In [1]: import numpy as np

In [2]: from numpy import linalg as LA

In [3]: np.set_printoptions(precision=1, suppress=True, linewidth=100, sign=" ")

In [4]: m1 = np.load("arr.npy")

In [5]: print(m1)
[[ 3  3  0  1  0  4]
 [ 0  4  3  1  0  5]
 [ 0  0  4  3  5  2]
 [ 0  0  0  0  2  1]
 [ 0  0  0  0  4  2]
 [ 0  0  0  0  0  4]]

In [6]: print(np.abs(np.diag(LA.qr(m1)[1])) > 1e-9)
[ True  True  True False  True  True]

In [7]: print(np.round(m1 @ LA.pinv(m1) @ m1, 1) + 0)
[[ 3.  3.  0.  1.  0.  4.]
 [ 0.  4.  3.  1.  0.  5.]
 [ 0.  0.  4.  3.  5.  2.]
 [ 0.  0.  0.  0.  2.  1.]
 [ 0.  0.  0.  0.  4.  2.]
 [ 0.  0.  0.  0.  0.  4.]]

In [8]: M2 = np.array([[2], [5], [3], [0], [8], [3]])

In [9]: basis = np.array([[0, 0, 2, 3, 2, 3, 3]])

In [10]: J = M2 @ basis

In [11]: print(J)
[[  0   0   4   6   4   6   6]
 [  0   0  10  15  10  15  15]
 [  0   0   6   9   6   9   9]
 [  0   0   0   0   0   0   0]
 [  0   0  16  24  16  24  24]
 [  0   0   6   9   6   9   9]]

In [12]: print(np.abs(J).max())
24

In [13]: print(np.diff(J, axis=0))
[[  0   0   6   9   6   9   9]
 [  0   0  -4  -6  -4  -6  -6]
 [  0   0  -6  -9  -6  -9  -9]
 [  0   0  16  24  16  24  24]
 [  0   0 -10 -15 -10 -15 -15]]

In [14]: print(J.sum(axis=0))
[  0   0  42  63  42  63  63]

In [15]: print(np.round(LA.svd(J, compute_uv=False), 1) + 0)
[ 62.3   0.    0.    0.    0.    0. ]

In [16]: print(round(LA.norm(J), 1))
62.3

In [17]: print(LA.matrix_rank(J))
1

In [18]: print(J - J[0])
[[ 0  0  0  0  0  0  0]
 [ 0  0  6  9  6  9  9]
 [ 0  0  2  3  2  3  3]
 [ 0  0 -4 -6 -4 -6 -6]
 [ 0  0 12 18 12 18 18]
 [ 0  0  2  3  2  3  3]]

In [19]: M = np.loadtxt("test12.csv", delimiter=",")

In [20]: print(M)
[[ 0.   0.4 -0.7  0.6]
 [ 0.5 -1.3  2.6 -1.2]
 [ 0.   0.8 -1.7 -1.4]
 [ 0.8 -1.4  0.1 -1.5]
 [ 1.3 -0.1 -1.7  1.3]
 [ 0.5  0.2  1.9  1.6]]

In [21]: proj = M @ LA.solve(M.T @ M, M.T)

In [22]: print(proj.round(1) + 0)
[[ 0.1 -0.2  0.  -0.1  0.1  0. ]
 [-0.2  0.7  0.   0.3 -0.2  0.3]
 [ 0.   0.   1.   0.   0.   0. ]
 [-0.1  0.3  0.   0.6  0.2 -0.3]
 [ 0.1 -0.2  0.   0.2  0.9  0.1]
 [ 0.   0.3  0.  -0.3  0.1  0.8]]

In [23]: print(np.trace(proj))
4.0
